$ ipython --no-banner

In [1]: import numpy as np

In [2]: np.set_printoptions(precision=2, suppress=True, linewidth=100, sign=" ")

In [3]: def tidy(a):
   ...:     return np.round(a, 2) + 0
   ...: 

In [4]: M = np.load("block8.npy")

In [5]: M
Out[5]: 
array([[-3, -2,  3,  1],
       [ 2, -3, -3, -1],
       [-3,  2, -1,  3],
       [-3, -2, -2, -1],
       [ 1,  0,  3, -1],
       [ 2, -3, -3, -1]])

In [6]: out = np.c_[M[:, :3] @ np.array([[2, 0, 2], [-2, -3, 0], [2, 2, 3]]), np.array([1, 3, 2, 3, 3, 3])]

In [7]: out
Out[7]: 
array([[  4,  12,   3,   1],
       [  4,   3,  -5,   3],
       [-12,  -8,  -9,   2],
       [ -6,   2, -12,   3],
       [  8,   6,  11,   3],
       [  4,   3,  -5,   3]])

In [8]: tidy(np.linalg.norm(out - M @ np.linalg.lstsq(M, out)[0], axis=0))
Out[8]: array([ 0.  ,  0.  ,  0.  ,  4.73])

In [9]: hat = M @ np.linalg.solve(M.T @ M, M.T)

In [10]: np.linalg.matrix_rank(np.eye(6) - hat)
Out[10]: np.int64(2)

In [11]: tidy(hat)
Out[11]: 
array([[ 0.97,  0.03,  0.09,  0.03,  0.14,  0.03],
       [ 0.03,  0.47, -0.08, -0.03, -0.13,  0.47],
       [ 0.09, -0.08,  0.75, -0.09, -0.4 , -0.08],
       [ 0.03, -0.03, -0.09,  0.97, -0.14, -0.03],
       [ 0.14, -0.13, -0.4 , -0.14,  0.36, -0.13],
       [ 0.03,  0.47, -0.08, -0.03, -0.13,  0.47]])

In [12]: tidy(np.diag(hat))
Out[12]: array([ 0.97,  0.47,  0.75,  0.97,  0.36,  0.47])

In [13]: np.trace(hat)
Out[13]: np.float64(4.0)

In [14]: rng = np.random.default_rng(40)

In [15]: out = M + rng.integers(-2, 3, (6, 3)) @ rng.integers(-2, 3, (3, 4))

In [16]: out
Out[16]: 
array([[  3,   0,   2,   6],
       [ -1,  -6,  -2,  -7],
       [ -9,   4,  -1,   5],
       [-10,  -1,   1,  -9],
       [  6,   5,   4,   1],
       [  1,  -8,  -5,   0]])

In [17]: out - M
Out[17]: 
array([[ 6,  2, -1,  5],
       [-3, -3,  1, -6],
       [-6,  2,  0,  2],
       [-7,  1,  3, -8],
       [ 5,  5,  1,  2],
       [-1, -5, -2,  1]])

In [18]: Q, R = np.linalg.qr(M)

In [19]: tidy(np.abs(np.diag(R)))
Out[19]: array([ 6.  ,  5.39,  5.78,  2.26])

In [20]: tidy(R)
Out[20]: 
array([[ 6.  , -1.  , -1.5 , -2.33],
       [ 0.  ,  5.39,  2.32,  1.8 ],
       [ 0.  ,  0.  ,  5.78, -0.46],
       [ 0.  ,  0.  ,  0.  ,  2.26]])

In [21]: abs(R[0, 0]), tidy(np.linalg.norm(M[:, 0]))
Out[21]: (np.float64(6.0), np.float64(6.0))

In [22]: W0 = np.load("x.npy")

In [23]: W0
Out[23]: 
array([[ 8,  5,  5,  2],
       [ 2,  8,  5,  5],
       [ 5,  2,  8,  5],
       [ 5,  5,  2,  8]])

In [24]: np.allclose(W0, W0.T)
Out[24]: False

In [25]: tidy(np.abs(np.linalg.eigvals(W0)).max())
Out[25]: np.float64(20.0)

In [26]: W0 @ W0
Out[26]: 
array([[ 109,  100,  109,   82],
       [  82,  109,  100,  109],
       [ 109,   82,  109,  100],
       [ 100,  109,   82,  109]])

In [27]: np.trace(W0)
Out[27]: np.int64(32)

In [28]: print(tidy(np.sort(np.abs(np.linalg.eigvals(W0)))))
[  4.24   4.24   6.    20.  ]

In [29]: Q, V = np.linalg.qr(W0[:, :2])[0], np.linalg.qr(W0[:, 2:])[0]

In [30]: sv = np.linalg.svd(Q.T @ V, compute_uv=False)

In [31]: (sv > 0.9).sum()
Out[31]: np.int64(1)

In [32]: tidy(sv)
Out[32]: array([ 0.91,  0.33])

In [33]: print(tidy(np.degrees(np.arccos(sv.clip(0, 1)))))
[ 23.95  70.53]

In [34]: tidy(np.sort(np.abs(np.fft.fft(W0[0])))), tidy(np.sort(np.linalg.svd(W0, compute_uv=False)))
Out[34]: 
(array([  4.24,   4.24,   6.  ,  20.  ]),
 array([  4.24,   4.24,   6.  ,  20.  ]))

In [35]: W0 @ np.ones(4)
Out[35]: array([ 20.,  20.,  20.,  20.])

In [36]: print(np.allclose(W0 @ W0.T, W0.T @ W0))
True

In [37]: W0 @ (-1.0) ** np.arange(4)
Out[37]: array([ 6., -6.,  6., -6.])

In [38]: hat = np.triu(np.array([[3, 3, -2, 0], [-3, 0, -3, 1], [2, 1, -2, 0], [3, 2, 1, 3]]), 1) + np.eye(4)

In [39]: out = hat @ W0 @ np.linalg.inv(hat)

In [40]: np.trace(out), np.trace(W0)
Out[40]: (np.float64(32.0), np.int64(32))

In [41]: x0 = np.array([2, 3, 2, 1])

In [42]: rhs = W0 @ x0

In [43]: beta, lr = np.zeros(4), 1 / np.linalg.norm(W0, 2) ** 2

In [44]: for i in range(250):
    ...:     beta -= lr * W0.T @ (W0 @ beta - rhs)
    ...:     if i % 50 == 0: print(i, round(np.linalg.norm(W0 @ beta - rhs), 2))
    ...: 
0 5.73
50 0.57
100 0.06
150 0.01
200 0.0

In [45]: tidy(beta)
Out[45]: array([ 2.,  3.,  2.,  1.])

In [46]: tidy(np.linalg.cond(W0))
Out[46]: np.float64(4.71)

In [47]: J = np.triu(rng.random((3, 3)) < 0.8, 1).astype(int)

In [48]: J = J + J.T

In [49]: J
Out[49]: 
array([[ 0,  1,  1],
       [ 1,  0,  1],
       [ 1,  1,  0]])

In [50]: J @ J
Out[50]: 
array([[ 2,  1,  1],
       [ 1,  2,  1],
       [ 1,  1,  2]])

In [51]: np.allclose(J @ J.T, J.T @ J)
Out[51]: True

In [52]: np.linalg.matrix_power(J, 4)
Out[52]: 
array([[ 6,  5,  5],
       [ 5,  6,  5],
       [ 5,  5,  6]])
